% ipython --no-banner

In [1]: import numpy as np

In [2]: np.set_printoptions(precision=4, suppress=True, linewidth=140, legacy="1.25")

In [3]: W0 = np.load("run4.npy")

In [4]: W0
Out[4]: 
array([[ -0.766 ,   2.0265,   1.    ,  -1.8375,  -2.8375],
       [ -6.9316,   1.0789,   1.    ,  -9.3667, -10.3667],
       [  6.3054,  -0.5502,   1.    ,   7.4849,   6.4849],
       [  1.2598,   4.1601,   1.    ,   0.2947,  -0.7053],
       [ -2.8263,   0.0343,   1.    ,  -4.0393,  -5.0393],
       [ -1.0128,  -1.5288,   1.    ,  -1.4793,  -2.4793],
       [  3.8544,  -6.0345,   1.    ,   5.4495,   4.4495],
       [  0.3281,   0.2057,   1.    ,  -0.1284,  -1.1284],
       [  7.8043,   2.6622,   1.    ,   8.7562,   7.7562],
       [  9.0272,   2.9371,   1.    ,  10.2332,   9.2332],
       [  1.3926,   0.5628,   1.    ,   1.1352,   0.1352],
       [  3.9015,   0.4096,   1.    ,   4.3001,   3.3001],
       [  9.5253,   8.1273,   1.    ,   9.8827,   8.8827],
       [  1.7131,  -4.0923,   1.    ,   2.4087,   1.4087],
       [  6.405 ,   0.425 ,   1.    ,   7.4265,   6.4265],
       [  3.7072,  10.109 ,   1.    ,   2.2386,   1.2386]])

In [5]: # looks like rank 3

In [6]: Uu, sig, vt = np.linalg.svd(W0)

In [7]: V = vt[:(sig > 1e-8).sum()]

In [8]: rng = np.random.default_rng(5923)

In [9]: x0 = W0[12] + -2 * W0[9] + rng.integers(2) * np.eye(5)[3]

In [10]: x0
Out[10]: array([ -8.529 ,   2.253 ,  -1.    , -10.5837,  -9.5837])

In [11]: np.allclose(V.T @ V @ x0, x0)
Out[11]: True

In [12]: m1 = np.triu(rng.random((8, 8)) < 0.3, 1).astype(int)

In [13]: m1 = m1 + m1.T

In [14]: m1
Out[14]: 
array([[0, 0, 0, 1, 0, 0, 0, 0],
       [0, 0, 0, 0, 1, 0, 0, 1],
       [0, 0, 0, 0, 0, 0, 0, 0],
       [1, 0, 0, 0, 0, 0, 0, 0],
       [0, 1, 0, 0, 0, 0, 1, 1],
       [0, 0, 0, 0, 0, 0, 1, 1],
       [0, 0, 0, 0, 1, 1, 0, 0],
       [0, 1, 0, 0, 1, 1, 0, 0]])

In [15]: # null space of dimension 2

In [16]: m1.sum(axis=0)
Out[16]: array([1, 2, 0, 1, 3, 2, 2, 3])

In [17]: np.trace(m1 @ m1 @ m1) // 6
Out[17]: 1

In [18]: m1 @ m1
Out[18]: 
array([[1, 0, 0, 0, 0, 0, 0, 0],
       [0, 2, 0, 0, 1, 1, 1, 1],
       [0, 0, 0, 0, 0, 0, 0, 0],
       [0, 0, 0, 1, 0, 0, 0, 0],
       [0, 1, 0, 0, 3, 2, 0, 1],
       [0, 1, 0, 0, 2, 2, 0, 0],
       [0, 1, 0, 0, 0, 0, 2, 2],
       [0, 1, 0, 0, 1, 0, 2, 3]])

In [19]: np.argwhere(np.triu(m1))
Out[19]: 
array([[0, 3],
       [1, 4],
       [1, 7],
       [4, 6],
       [4, 7],
       [5, 6],
       [5, 7]])

In [20]: Lm = np.diag(m1.sum(axis=1)) - m1

In [21]: np.linalg.matrix_rank(Lm)
Out[21]: 5

In [22]: Lm
Out[22]: 
array([[ 1,  0,  0, -1,  0,  0,  0,  0],
       [ 0,  2,  0,  0, -1,  0,  0, -1],
       [ 0,  0,  0,  0,  0,  0,  0,  0],
       [-1,  0,  0,  1,  0,  0,  0,  0],
       [ 0, -1,  0,  0,  3,  0, -1, -1],
       [ 0,  0,  0,  0,  0,  2, -1, -1],
       [ 0,  0,  0,  0, -1, -1,  2,  0],
       [ 0, -1,  0,  0, -1, -1,  0,  3]])

In [23]: round(np.linalg.det(Lm[1:, 1:]))
Out[23]: 0
